$ python -q
>>> import numpy as np
>>> import numpy.linalg as la
>>> np.set_printoptions(suppress=True, linewidth=100)
>>> q, _ = la.qr(np.array([[-1.1, -2.0, 1.8, 1.4, 0.6],
...     [0.9, -0.6, 0.8, -0.3, 1.0],
...     [-0.4, -0.6, -0.1, -1.4, 1.8],
...     [0.0, 0.2, -0.3, -0.1, -0.3],
...     [-0.1, 0.2, -0.6, -0.2, 1.0]]))
>>> W0 = q[:, :4]
>>> W0.round(2)
array([[-0.74, -0.59,  0.22, -0.22],
       [ 0.61, -0.77, -0.15, -0.13],
       [-0.27, -0.14, -0.8 ,  0.51],
       [ 0.  ,  0.11, -0.14, -0.21],
       [-0.07,  0.16, -0.52, -0.79]])
>>> # orthonormal columns
>>> Y = np.c_[W0[:, :2] @ np.array([[1, 0], [2, 1]]), np.array([1, -1, 3, -2, 2])]
>>> Y.round(2)
array([[-1.93, -0.59,  1.  ],
       [-0.93, -0.77, -1.  ],
       [-0.56, -0.14,  3.  ],
       [ 0.22,  0.11, -2.  ],
       [ 0.25,  0.16,  2.  ]])
>>> np.round(la.norm(Y - W0 @ la.lstsq(W0, Y)[0], axis=0), 2) + 0
array([0.  , 0.  , 2.41])
>>> la.matrix_rank(np.c_[W0, Y])
np.int64(5)
>>> round(float(la.norm(Y[0], 1)), 2), np.round(la.norm(Y[0], np.inf), 2)
(3.52, np.float64(1.93))
>>> np.round(la.norm(Y) ** 2 / la.norm(Y, 2) ** 2, 2)
np.float64(1.28)
>>> round(float(la.norm(Y, 1)), 2), round(la.norm(Y, np.inf), 2)
(9.0, np.float64(3.7))
>>> la.norm(Y, axis=1).argmax()
np.int64(2)
>>> round(float(Y[0] @ Y[2]), 2)
4.16
>>> x = np.array([0, 1, 2, 0])
>>> a = np.maximum(W0 @ x, 0)
>>> np.round(np.maximum(W0 @ x, 0) - np.maximum(-W0 @ x, 0), 2)
array([-0.15, -1.06, -1.75, -0.17, -0.87])
>>> np.maximum(W0 @ (3 * x), 0)
array([0., 0., 0., 0., 0.])
>>> x = np.array([0, 1, 2, 3])
>>> target = W0 @ x
>>> coef, lr = np.zeros(4), 1 / la.norm(W0, 2) ** 2
>>> for i in range(15):
...     coef -= lr * W0.T @ (W0 @ coef - target)
...     if i % 5 == 0: print(i, round(la.norm(W0 @ coef - target), 2))
... 
0 0.0
5 0.0
10 0.0
>>> coef.round(2) + 0
array([0., 1., 2., 3.])
>>> round(float(la.cond(W0)), 2)
1.0
>>> mat = np.minimum.outer(np.arange(1, 6), np.arange(1, 6)) * -1
>>> mat
array([[-1, -1, -1, -1, -1],
       [-1, -2, -2, -2, -2],
       [-1, -2, -3, -3, -3],
       [-1, -2, -3, -4, -4],
       [-1, -2, -3, -4, -5]])
>>> x = np.array([3, -1, 0, 1, 3])
>>> a = np.maximum(mat @ x, 0)
>>> a
array([0, 0, 0, 0, 0])
>>> np.maximum(mat @ (3 * x), 0)
array([0, 0, 0, 0, 0])
>>> np.maximum(mat @ x, 0) - np.maximum(-mat @ x, 0)
array([ -6,  -9, -13, -17, -20])
>>> np.diff(mat, axis=0)
array([[ 0, -1, -1, -1, -1],
       [ 0,  0, -1, -1, -1],
       [ 0,  0,  0, -1, -1],
       [ 0,  0,  0,  0, -1]])
>>> mat.sum(axis=1)
array([ -5,  -9, -12, -14, -15])
>>> np.round(la.svd(mat, compute_uv=False), 2)
array([12.34,  1.45,  0.58,  0.35,  0.27])
>>> np.abs(mat).max()
np.int64(5)
>>> mat.sum(axis=0)
array([ -5,  -9, -12, -14, -15])
>>> mat.shape
(5, 5)
>>> x = np.array([-3, -3, 2, 1, -2])
>>> target = mat @ x
>>> target
array([5, 7, 6, 7, 9])
>>> np.round(la.solve(mat, target), 2)
array([-3., -3.,  2.,  1., -2.])
>>> np.round(la.solve(mat.T, mat[1]), 2)
array([-0.,  1., -0., -0., -0.])
>>> (mat + mat.T) / 2
array([[-1., -1., -1., -1., -1.],
       [-1., -2., -2., -2., -2.],
       [-1., -2., -3., -3., -3.],
       [-1., -2., -3., -4., -4.],
       [-1., -2., -3., -4., -5.]])
>>> round(np.abs(la.eigvals(mat)).max(), 2)
np.float64(12.34)
>>> la.matrix_power(mat, 4)
array([[ 671, 1287, 1798, 2163, 2353],
       [1287, 2469, 3450, 4151, 4516],
       [1798, 3450, 4822, 5803, 6314],
       [2163, 4151, 5803, 6985, 7601],
       [2353, 4516, 6314, 7601, 8272]])
>>> np.round(np.sort(np.abs(la.eigvals(mat))), 2)
array([ 0.27,  0.35,  0.58,  1.45, 12.34])
>>> round(la.eigvalsh(mat).min(), 2)
np.float64(-12.34)
>>> [round(float(la.det(mat[:i, :i])), 2) + 0 for i in range(1, 6)]
[-1.0, 1.0, -1.0, 1.0, -1.0]
>>> Y = np.array([[3, 0], [3, -2]])
>>> cent = np.array([[3, 4, -9], [2, -4, -3], [-3, 7, -8]])
>>> J = np.kron(Y, cent)
>>> J
array([[  9,  12, -27,   0,   0,   0],
       [  6, -12,  -9,   0,   0,   0],
       [ -9,  21, -24,   0,   0,   0],
       [  9,  12, -27,  -6,  -8,  18],
       [  6, -12,  -9,  -4,   8,   6],
       [ -9,  21, -24,   6, -14,  16]])
>>> x = np.array([-2, 2, 1, 2, -1])
>>> np.sign((mat @ x).round(6))
array([-1, -1, -1, -1, -1])
>>> mat @ x
array([-2, -6, -8, -9, -8])
>>> la.norm(mat @ x) <= la.norm(mat, 2) * la.norm(x) + 1e-9
np.True_
>>> mat @ np.ones(5)
array([ -5.,  -9., -12., -14., -15.])
>>> x = np.array([2, 1, 0, 1, 2, 1])
>>> a = np.maximum(J @ x, 0)
>>> np.maximum(J @ (3 * x), 0)
array([90,  0,  9, 78, 54,  0])
>>> np.maximum(J @ x, 0) - np.maximum(-J @ x, 0)
array([30,  0,  3, 26, 18, -3])
>>> a
array([30,  0,  3, 26, 18,  0])
>>> th = np.radians(180)
>>> Rm = np.eye(6)
>>> Rm[2, 2] = Rm[1, 1] = np.cos(th)
>>> Rm[2, 1], Rm[1, 2] = -np.sin(th), np.sin(th)
>>> Rm.round(2) + 0
array([[ 1.,  0.,  0.,  0.,  0.,  0.],
       [ 0., -1.,  0.,  0.,  0.,  0.],
       [ 0.,  0., -1.,  0.,  0.,  0.],
       [ 0.,  0.,  0.,  1.,  0.,  0.],
       [ 0.,  0.,  0.,  0.,  1.,  0.],
       [ 0.,  0.,  0.,  0.,  0.,  1.]])
>>> Y = J @ Rm.T
>>> np.allclose(J @ J.T, Y @ Y.T)
True
>>> np.abs(Y - J).max(axis=0)
array([ 0., 42., 54.,  0.,  0.,  0.])
>>> x = np.array([1, 0, 0, 1, 1, 0])
>>> target = J @ x
>>> target
array([  9,   6,  -9,  -5,  10, -17])
>>> np.round(la.solve(J.T, J[1]), 2)
array([-0.,  1., -0.,  0.,  0.,  0.])
>>> np.round(la.solve(J, target + J[:, 3]), 2) + 0
array([1., 0., 0., 2., 1., 0.])
>>> np.round(la.solve(J, 2 * target), 2) + 0
array([2., 0., 0., 2., 2., 0.])
>>> A = np.load("x.npy")
>>> A.round(2)
array([[ 3.2 ,  2.67,  2.45, -1.29],
       [ 2.88,  1.49,  0.49, -3.77],
       [ 1.17,  2.17,  3.16,  2.99],
       [ 3.2 ,  2.12,  1.42, -2.87],
       [-1.75, -2.48, -3.27, -2.26],
       [-0.28,  1.18,  2.45,  4.19],
       [ 2.42,  0.87, -0.31, -4.28],
       [-3.24, -2.23, -1.59,  2.65],
       [-0.04, -1.42, -2.65, -3.99],
       [ 2.74,  2.8 ,  3.08,  0.41],
       [-2.99, -2.79, -2.86,  0.33],
       [ 2.33,  2.71,  3.24,  1.3 ],
       [ 0.44,  1.71,  2.87,  3.69],
       [-0.92,  0.65,  1.97,  4.45],
       [ 0.15,  1.5 ,  2.72,  3.92],
       [ 2.77,  1.34,  0.28, -3.93],
       [-2.52, -1.  ,  0.16,  4.2 ],
       [-2.5 , -0.98,  0.18,  4.21],
       [ 1.27,  2.23,  3.19,  2.88],
       [ 2.72,  1.26,  0.18, -4.  ],
       [ 2.88,  1.49,  0.48, -3.78],
       [-1.68, -0.06,  1.25,  4.54],
       [-1.92, -2.56, -3.28, -2.  ],
       [ 0.45, -1.04, -2.33, -4.27],
       [ 1.89,  2.54,  3.28,  2.05],
       [ 1.43, -0.18, -1.51, -4.55],
       [ 1.85,  2.52,  3.28,  2.11]])
>>> # rows and columns are dependent
>>> G = np.cov(A, rowvar=False)
>>> G.shape
(4, 4)
>>> np.argsort(-A.std(axis=0).round(6), kind="stable")
array([3, 2, 0, 1])
>>> rk = la.matrix_rank(A)
>>> rk
np.int64(2)
>>> ns = la.svd(A)[2][rk:].T
>>> [int(la.matrix_rank(A[:, :j + 1])) for j in range(4)]
[1, 2, 2, 2]
>>> ns.shape
(4, 2)
>>> np.allclose(A @ ns, 0)
True
>>> la.matrix_rank(A.T @ A), la.matrix_rank(A @ A.T)
(np.int64(2), np.int64(2))
>>> cent = A[[8, 10]].astype(float)
>>> for _ in range(7):
...     lab = la.norm(A[:, None] - cent, axis=-1).argmin(axis=1)
...     cent = np.array([A[lab == j].mean(axis=0) for j in range(2)])
... 
>>> lab
array([0, 0, 1, 0, 0, 1, 0, 1, 0, 1, 0, 1, 1, 1, 1, 0, 1, 1, 1, 0, 0, 1, 0, 0, 1, 0, 1])
>>> np.bincount(lab)
array([13, 14])
>>> arr = np.load("case17.npy")
>>> arr
array([[ 2, -1],
       [-1,  2]])
>>> # symmetric, so the eigenvalues are real
>>> x = np.ones(2)
>>> for _ in range(6):
...     x = arr @ x
...     x /= la.norm(x)
...     print(round(x @ arr @ x, 2))
... 
1.0
1.0
1.0
1.0
1.0
1.0
>>> x.round(2)
array([0.71, 0.71])
>>> round(float(la.eigvalsh(arr)[-1]), 2)
3.0
>>> E = np.array([[-1, -2, -1], [-2, -1, 0], [-3, 0, -2]])
>>> E[:, 2] = -1 * E[:, 1]
>>> E
array([[-1, -2,  2],
       [-2, -1,  1],
       [-3,  0,  0]])
>>> np.unique(E.round(6), axis=0).shape
(3, 3)
>>> np.round(E @ la.pinv(E) @ E, 2) + 0
array([[-1., -2.,  2.],
       [-2., -1.,  1.],
       [-3.,  0.,  0.]])
>>> Y = E / la.norm(E, axis=1, keepdims=True)
>>> G = Y @ Y.T
>>> (G - 2 * np.eye(3)).round(6).argmax(axis=1)
array([1, 0, 1])
>>> np.round(la.norm(Y, axis=1), 2)
array([1., 1., 1.])
>>> (np.abs(G) > 0.9).astype(int)
array([[1, 0, 0],
       [0, 1, 0],
       [0, 0, 1]])
>>> G[1].round(2)
array([0.82, 1.  , 0.82])
>>> left, sigma, Vt = la.svd(E)
>>> sigma.round(2) + 0
array([4.24, 2.45, 0.  ])
>>> np.argmax(sigma[:-1] / (sigma[1:] + 1e-6)) + 1
np.int64(2)
>>> Y = left[:, :2] @ np.diag(sigma[:2]) @ Vt[:2]
>>> Y.round(2) + 0
array([[-1., -2.,  2.],
       [-2., -1.,  1.],
       [-3.,  0.,  0.]])
>>> M = np.array([[0, 0, 0, 0, 1],
...     [0, 0, 1, 0, 0],
...     [1, 0, 0, 0, 0],
...     [0, 1, 0, 0, 0],
...     [0, 0, 0, 1, 0]])
>>> J @ J
array([[ 396, -603,  297,    0,    0,    0],
       [  63,   27,  162,    0,    0,    0],
       [ 261, -864,  630,    0,    0,    0],
       [ 132, -201,   99,  176, -268,  132],
       [  21,    9,   54,   28,   12,   72],
       [  87, -288,  210,  116, -384,  280]])
>>> np.trace(J)
np.int64(-9)
>>> np.allclose(J @ J.T, J.T @ J)
False
>>> np.allclose(J, J.T)
False
>>> Y = np.array([[3, 2, 1], [0, 3, 1]])
>>> cent = np.kron(Y, M)
>>> cent.shape
(10, 15)
>>> la.matrix_rank(cent)
np.int64(10)
>>> x = np.array([0, 3, 0, 2, 0])
>>> np.round(la.inv(M), 2)
array([[0., 0., 1., 0., 0.],
       [0., 0., 0., 1., 0.],
       [0., 1., 0., 0., 0.],
       [0., 0., 0., 0., 1.],
       [1., 0., 0., 0., 0.]])
>>> np.round(np.sort(np.abs(np.degrees(np.angle(la.eigvals(M))))), 2)
array([  0.,  72.,  72., 144., 144.])
>>> x = np.array([0, 1, 2, 2, 1])
>>> target = M @ x
>>> target
array([1, 2, 0, 1, 2])
>>> np.round(la.solve(M, M[:, 1]), 2)
array([0., 1., 0., 0., 0.])
>>> np.round(la.solve(M, target + M[:, 4]), 2)
array([0., 1., 2., 2., 2.])
>>> np.round(la.solve(M, target), 2)
array([0., 1., 2., 2., 1.])
>>> cent = np.array([[2, 0, 0, 0]])
>>> rng = np.random.default_rng(61)
>>> feats = rng.normal(size=(18, 1)) @ cent + np.array([3, 2, 2, 2])
>>> feats.round(2)
array([[ 1.87,  2.  ,  2.  ,  2.  ],
       [ 0.89,  2.  ,  2.  ,  2.  ],
       [ 5.12,  2.  ,  2.  ,  2.  ],
       [ 0.74,  2.  ,  2.  ,  2.  ],
       [-0.56,  2.  ,  2.  ,  2.  ],
       [ 4.31,  2.  ,  2.  ,  2.  ],
       [ 4.68,  2.  ,  2.  ,  2.  ],
       [ 1.1 ,  2.  ,  2.  ,  2.  ],
       [ 1.87,  2.  ,  2.  ,  2.  ],
       [ 8.56,  2.  ,  2.  ,  2.  ],
       [ 0.97,  2.  ,  2.  ,  2.  ],
       [ 1.99,  2.  ,  2.  ,  2.  ],
       [ 5.36,  2.  ,  2.  ,  2.  ],
       [ 4.49,  2.  ,  2.  ,  2.  ],
       [ 6.22,  2.  ,  2.  ,  2.  ],
       [ 4.64,  2.  ,  2.  ,  2.  ],
       [ 2.18,  2.  ,  2.  ,  2.  ],
       [ 3.24,  2.  ,  2.  ,  2.  ]])
>>> # columns 1 and 2 are equal
>>> lab = rng.permutation(2)
>>> lab
array([0, 1])
>>> Y = arr[lab][:, lab]
>>> np.trace(Y)
np.int64(4)
>>> np.allclose(Y, arr)
True
>>> np.round(np.sort(np.abs(la.eigvals(Y))), 2)
array([1., 3.])
>>> np.abs(np.diag(la.qr(feats)[1])) > 1e-9
array([ True,  True, False, False])
>>> f = np.array([1, -1, -3])
>>> np.round(np.convolve(feats[9], f), 2)
array([  8.56,  -6.56, -25.68,  -6.  ,  -8.  ,  -6.  ])
